% ipython --no-banner

In [1]: import numpy as np

In [2]: np.set_printoptions(suppress=True, linewidth=140)

In [3]: rng = np.random.default_rng(49751)

In [4]: feats = np.eye(6, dtype=int)[rng.permutation(6)] * np.array([4, 7, 2, 8, 7, 6])

In [5]: print(feats)
[[0 7 0 0 0 0]
 [0 0 0 0 0 6]
 [0 0 0 8 0 0]
 [0 0 2 0 0 0]
 [4 0 0 0 0 0]
 [0 0 0 0 7 0]]

In [6]: other = feats + rng.integers(-2, 3, (6, 5)) @ rng.integers(-2, 3, (5, 6))

In [7]: print(other)
[[ 3  4 -1  3  3  1]
 [ 3  3 -5  3 -3  7]
 [ 4 -8 -7 17  5 10]
 [-5  1  4 -4  0 -5]
 [ 0 -7  5 -2  5  3]
 [10 -2  2  2  9 -7]]

In [8]: print(other - feats)
[[ 3 -3 -1  3  3  1]
 [ 3  3 -5  3 -3  1]
 [ 4 -8 -7  9  5 10]
 [-5  1  2 -4  0 -5]
 [-4 -7  5 -2  5  3]
 [10 -2  2  2  2 -7]]

In [9]: print(np.linalg.matrix_rank(other - feats, tol=1e-8))
5

In [10]: print(np.abs(other - feats).sum(axis=1))
[14 18 43 17 26 25]

In [11]: print(np.round(np.linalg.svd(other - feats, compute_uv=False), 1) + 0)
[20.6 14.5 12.3  3.3  0.8  0. ]

In [12]: x0 = np.array([-4, 5, -2, 4, -5, -5])

In [13]: h = np.maximum(feats @ x0, 0)

In [14]: print(feats * (h > 1e-9)[:, None])
[[0 7 0 0 0 0]
 [0 0 0 0 0 0]
 [0 0 0 8 0 0]
 [0 0 0 0 0 0]
 [0 0 0 0 0 0]
 [0 0 0 0 0 0]]

In [15]: print(np.round(np.tanh(feats @ x0), 1))
[ 1. -1.  1. -1. -1. -1.]

In [16]: print(h)
[35  0 32  0  0  0]

In [17]: T = np.stack([feats, -1 * feats, feats[::-1]])

In [18]: print(T.shape)
(3, 6, 6)

In [19]: print(np.linalg.matrix_rank(T))
[6 6 6]

In [20]: print(np.linalg.matrix_rank(T.reshape(3, -1)))
2

In [21]: other = np.array([[-2, 1, 1, 2, -2],
    ...:     [0, -1, 0, -2, -2],
    ...:     [1, -2, 0, -1, -1],
    ...:     [0, -2, 0, 2, 1],
    ...:     [1, -1, 1, -2, 2]])

In [22]: m1 = np.triu(other, 1)

In [23]: print(m1)
[[ 0  1  1  2 -2]
 [ 0  0  0 -2 -2]
 [ 0  0  0 -1 -1]
 [ 0  0  0  0  1]
 [ 0  0  0  0  0]]

In [24]: rk = np.linalg.matrix_rank(m1)

In [25]: print(rk)
3

In [26]: N = np.linalg.svd(m1)[2][rk:].T

In [27]: print(N.shape)
(5, 2)

In [28]: print([int(np.linalg.matrix_rank(np.delete(m1, i, axis=0))) for i in range(5)])
[2, 3, 3, 2, 3]

In [29]: print([int(np.linalg.matrix_rank(m1[:, :j + 1])) for j in range(5)])
[0, 1, 1, 2, 3]

In [30]: print(np.round(m1 @ N, 1) + 0)
[[0. 0.]
 [0. 0.]
 [0. 0.]
 [0. 0.]
 [0. 0.]]

In [31]: print(np.linalg.matrix_rank(m1.T @ m1), np.linalg.matrix_rank(m1 @ m1.T))
3 3

In [32]: proj = np.triu(np.array([[1, 0, -3, 1, -4],
    ...:     [1, -1, -5, -5, 4],
    ...:     [-4, -1, -1, -2, -5],
    ...:     [1, -2, -3, 0, -4],
    ...:     [2, -4, 4, -4, -2]]), 1) + np.eye(5)

In [33]: other = proj @ m1 @ np.linalg.inv(proj)

In [34]: print(np.trace(other), np.trace(m1))
0.0 0

In [35]: print(other)
[[  0.   1.   6.  22. 116.]
 [  0.   0.   0.   3.  10.]
 [  0.   0.   0.  -1.  -7.]
 [  0.   0.   0.   0.   1.]
 [  0.   0.   0.   0.   0.]]

In [36]: print(round(np.linalg.det(other), 1))
0.0
